% ipython --no-banner

In [1]: import numpy as np

In [2]: from numpy import linalg as LA

In [3]: np.set_printoptions(suppress=True, linewidth=100)

In [4]: M = np.load("x.npy")

In [5]: M
Out[5]: 
array([[-1, -1, -1],
       [-1, -2, -2],
       [-1, -2, -3]])

In [6]: rng = np.random.default_rng(525)

In [7]: z = rng.permutation(3)

In [8]: z
Out[8]: array([2, 1, 0])

In [9]: B = M[z][:, z]

In [10]: B
Out[10]: 
array([[-3, -2, -1],
       [-2, -2, -1],
       [-1, -1, -1]])

In [11]: np.diag(B)
Out[11]: array([-3, -2, -1])

In [12]: np.trace(B)
Out[12]: np.int64(-6)

In [13]: [round(float(LA.det(B[:i, :i])), 2) + 0 for i in range(1, 4)]
Out[13]: [-3.0, 2.0, -1.0]

In [14]: round(float(LA.eigvalsh(B).min()), 3)
Out[14]: -5.049

In [15]: np.all(LA.eigvalsh(B) > 0)
Out[15]: np.False_

In [16]: w1 = np.array([[0, 1, 4, 5, 0, 4], [2, 0, 2, 4, 5, 5], [0, 2, 2, 1, 2, 5]])

In [17]: c = np.array([-1, -2, 0, 2, -1, -1])

In [18]: act = np.maximum(M @ w1 + c, 0)

In [19]: act
Out[19]: 
array([[0, 0, 0, 0, 0, 0],
       [0, 0, 0, 0, 0, 0],
       [0, 0, 0, 0, 0, 0]])

In [20]: cent = np.array([[-2, 4, 1],
    ...:     [-4, -5, 4],
    ...:     [-5, 0, -1],
    ...:     [-3, 5, -3],
    ...:     [-5, 1, 1],
    ...:     [-4, -3, -3]])

In [21]: act @ cent
Out[21]: 
array([[0, 0, 0],
       [0, 0, 0],
       [0, 0, 0]])

In [22]: (act @ cent).round(6).argmax(axis=1)
Out[22]: array([0, 0, 0])

In [23]: np.einsum("ij,ji->", M, M)
Out[23]: np.int64(26)

In [24]: np.round(LA.det(2 * M), 3), round(float(LA.det(M)), 3)
Out[24]: (np.float64(-8.0), -1.0)

In [25]: np.einsum("ii->", M)
Out[25]: np.int64(-6)

In [26]: np.round(np.poly(M), 3)
Out[26]: array([1., 6., 5., 1.])

In [27]: round(float(LA.det(M.T)), 3)
Out[27]: -1.0

In [28]: feats = np.load("test18.npy")

In [29]: feats
Out[29]: 
array([[ 0, -2, -1],
       [ 2,  0, -2],
       [ 1,  2,  0]])

In [30]: x = np.array([-3, -2, 3])

In [31]: np.round(LA.eigvals(feats).real, 3) + 0
Out[31]: array([0., 0., 0.])

In [32]: np.round(LA.det(feats), 3)
Out[32]: np.float64(0.0)

In [33]: x @ feats @ x
Out[33]: np.int64(0)

In [34]: Q = LA.solve(np.eye(3) - feats, np.eye(3) + feats)

In [35]: np.round(Q @ Q.T, 3) + 0
Out[35]: 
array([[1., 0., 0.],
       [0., 1., 0.],
       [0., 0., 1.]])

In [36]: round(float(LA.norm(feats, 1)), 3), round(float(LA.norm(feats, np.inf)), 3)
Out[36]: (4.0, 4.0)

In [37]: round(LA.norm(feats) ** 2 / LA.norm(feats, 2) ** 2, 3)
Out[37]: np.float64(2.0)

In [38]: round(LA.norm(feats[1], 1), 3), round(LA.norm(feats[1], np.inf), 3)
Out[38]: (np.float64(4.0), np.float64(2.0))

In [39]: np.round(LA.norm(feats, axis=1), 3)
Out[39]: array([2.236, 2.828, 2.236])

In [40]: feats[1] @ feats[2]
Out[40]: np.int64(2)

In [41]: np.round(LA.norm(feats, axis=0), 3)
Out[41]: array([2.236, 2.828, 2.236])

In [42]: round(float(LA.norm(feats, "nuc")), 3)
Out[42]: 6.0

In [43]: round(float(LA.det(feats)), 3)
Out[43]: 0.0

In [44]: np.trace(feats)
Out[44]: np.int64(0)

In [45]: np.allclose(feats @ feats.T, feats.T @ feats)
Out[45]: True

In [46]: (feats + feats.T) / 2
Out[46]: 
array([[0., 0., 0.],
       [0., 0., 0.],
       [0., 0., 0.]])

In [47]: th = np.radians(45)

In [48]: Rm = np.eye(3)

In [49]: Rm[0, 0] = Rm[2, 2] = np.cos(th)

In [50]: Rm[0, 2], Rm[2, 0] = -np.sin(th), np.sin(th)

In [51]: Rm.round(3)
Out[51]: 
array([[ 0.707,  0.   , -0.707],
       [ 0.   ,  1.   ,  0.   ],
       [ 0.707,  0.   ,  0.707]])

In [52]: B = feats @ Rm.T

In [53]: np.round(LA.svd(feats, compute_uv=False), 3) + 0, np.round(LA.svd(B, compute_uv=False), 3) + 0
Out[53]: (array([3., 3., 0.]), array([3., 3., 0.]))

In [54]: round(LA.det(Rm), 3), np.round(np.trace(Rm), 3)
Out[54]: (np.float64(1.0), np.float64(2.414))

In [55]: np.allclose(feats @ feats.T, B @ B.T)
Out[55]: True
